$ python3 -q
>>> import numpy as np
>>> from numpy import linalg as LA
>>> np.set_printoptions(suppress=True, linewidth=160)
>>> A = np.loadtxt("case18.csv", delimiter=",")
>>> A
array([[ 5.21, -0.37],
       [-0.39, -9.02],
       [ 7.1 , -1.57],
       [-1.88, -3.99]])
>>> M2 = np.c_[A[:, :1] @ np.array([[-1]]), np.array([8, -3, -7, 5])]
>>> print(M2)
[[-5.21  8.  ]
 [ 0.39 -3.  ]
 [-7.1  -7.  ]
 [ 1.88  5.  ]]
>>> LA.matrix_rank(np.c_[A, M2])
np.int64(3)
>>> print(np.round(LA.norm(M2 - A @ LA.lstsq(A, M2)[0], axis=0), 2) + 0)
[ 0.  11.9]
>>> proj = M2 @ LA.solve(M2.T @ M2, M2.T)
>>> np.round(LA.eigvalsh(proj), 2) + 0
array([0., 0., 1., 1.])
>>> E = np.loadtxt("block19.csv", delimiter=",")
>>> E
array([[ 0.,  0.,  0.,  0.],
       [ 0.,  0.,  0.,  0.],
       [ 0.,  0.,  1.,  0.],
       [ 0.,  0.,  0., -2.]])
>>> print(np.prod(np.diag(E)), round(LA.det(E), 2))
-0.0 0.0
>>> E @ E
array([[0., 0., 0., 0.],
       [0., 0., 0., 0.],
       [0., 0., 1., 0.],
       [0., 0., 0., 4.]])
>>> np.round(np.sort(LA.eigvals(E)), 2)
array([-2.,  0.,  0.,  1.])
>>> [int(LA.matrix_rank(LA.matrix_power(E, p))) for p in range(1, 5)]
[2, 2, 2, 2]
>>> print(round(LA.eigvals(E).sum().real, 2))
-1.0
>>> print(round(float(LA.det(E.T)), 2))
0.0
>>> print(np.round(LA.eigvals(E), 2))
[ 0.  0.  1. -2.]
>>> np.einsum("ii->", E)
np.float64(-1.0)
>>> np.kron(np.eye(2, dtype=int), E)
array([[ 0.,  0.,  0.,  0.,  0.,  0.,  0.,  0.],
       [ 0.,  0.,  0.,  0.,  0.,  0.,  0.,  0.],
       [ 0.,  0.,  1.,  0.,  0.,  0.,  0.,  0.],
       [ 0.,  0.,  0., -2.,  0.,  0.,  0., -0.],
       [ 0.,  0.,  0.,  0.,  0.,  0.,  0.,  0.],
       [ 0.,  0.,  0.,  0.,  0.,  0.,  0.,  0.],
       [ 0.,  0.,  0.,  0.,  0.,  0.,  1.,  0.],
       [ 0.,  0.,  0., -0.,  0.,  0.,  0., -2.]])
>>> print(np.round(LA.det(2 * E), 2), round(float(LA.det(E)), 2))
0.0 0.0
>>> (LA.matrix_power((E != 0) + (E.T != 0) + np.eye(4), 4) > 0).astype(int)
array([[1, 0, 0, 0],
       [0, 1, 0, 0],
       [0, 0, 1, 0],
       [0, 0, 0, 1]])
>>> np.flatnonzero(LA.matrix_power((E != 0) + (E.T != 0) + np.eye(4), 4)[1])
array([1])
>>> M2 = np.array([[2, 0, 1], [9, 4, 3], [4, 6, 2], [2, 7, 1]])
>>> np.einsum("ik,kj->ij", E, M2)
array([[  0.,   0.,   0.],
       [  0.,   0.,   0.],
       [  4.,   6.,   2.],
       [ -4., -14.,  -2.]])
>>> E @ M2
array([[  0.,   0.,   0.],
       [  0.,   0.,   0.],
       [  4.,   6.,   2.],
       [ -4., -14.,  -2.]])
>>> U, sv, Vh = LA.svd(E)
>>> evecs = Vh[:(sv > 1e-8).sum()]
>>> rng = np.random.default_rng(81)
>>> x = E[1] + 4 * E[2] + rng.integers(2) * np.eye(4)[3]
>>> x
array([0., 0., 4., 0.])
>>> evecs.T @ evecs
array([[0., 0., 0., 0.],
       [0., 0., 0., 0.],
       [0., 0., 1., 0.],
       [0., 0., 0., 1.]])
>>> print(np.diag(evecs.T @ evecs))
[0. 0. 1. 1.]
>>> print(LA.matrix_rank(np.vstack([E, x])))
2
>>> data = -1 * np.eye(4) + np.eye(4, k=1)
>>> data
array([[-1.,  1.,  0.,  0.],
       [ 0., -1.,  1.,  0.],
       [ 0.,  0., -1.,  1.],
       [ 0.,  0.,  0., -1.]])
>>> [int(LA.matrix_rank(LA.matrix_power(data, p))) for p in range(1, 5)]
[4, 4, 4, 4]
>>> np.round(np.sort(LA.eigvals(data)), 2)
array([-1., -1., -1., -1.])
>>> data @ data
array([[ 1., -2.,  1.,  0.],
       [ 0.,  1., -2.,  1.],
       [ 0.,  0.,  1., -2.],
       [ 0.,  0.,  0.,  1.]])
>>> W0 = np.loadtxt("out2.csv", delimiter=",")
>>> W0
array([[ 24.89, -30.36, -35.75],
       [ 24.93, -29.23, -34.41],
       [ 24.98, -31.91, -35.35],
       [ 25.9 , -29.69, -35.53],
       [ 23.56, -30.17, -34.42],
       [ 23.3 , -30.86, -34.69],
       [ 26.21, -29.01, -35.2 ],
       [ 25.72, -31.29, -34.18],
       [ 22.41, -30.89, -32.92],
       [ 24.67, -30.59, -34.31],
       [ 25.93, -30.13, -36.48],
       [ 26.09, -30.32, -34.49],
       [ 24.72, -29.74, -34.49],
       [ 24.65, -28.88, -34.49]])
>>> U, sv, Vh = LA.svd(W0)
>>> np.argmax(sv[:-1] / (sv[1:] + 1e-6)) + 1
np.int64(1)
>>> sv.round(2)
array([195.87,   4.24,   2.13])
>>> M2 = U[:, :1] @ np.diag(sv[:1]) @ Vh[:1]
>>> np.round(LA.norm(W0 - M2) / LA.norm(W0), 2)
np.float64(0.02)
>>> Xc = W0 - W0.mean(axis=0)
>>> evecs = LA.svd(Xc)[2][:1]
>>> M2 = Xc - Xc @ evecs.T @ evecs
>>> np.round(M2.std(axis=0), 2)
array([0.33, 0.76, 0.51])
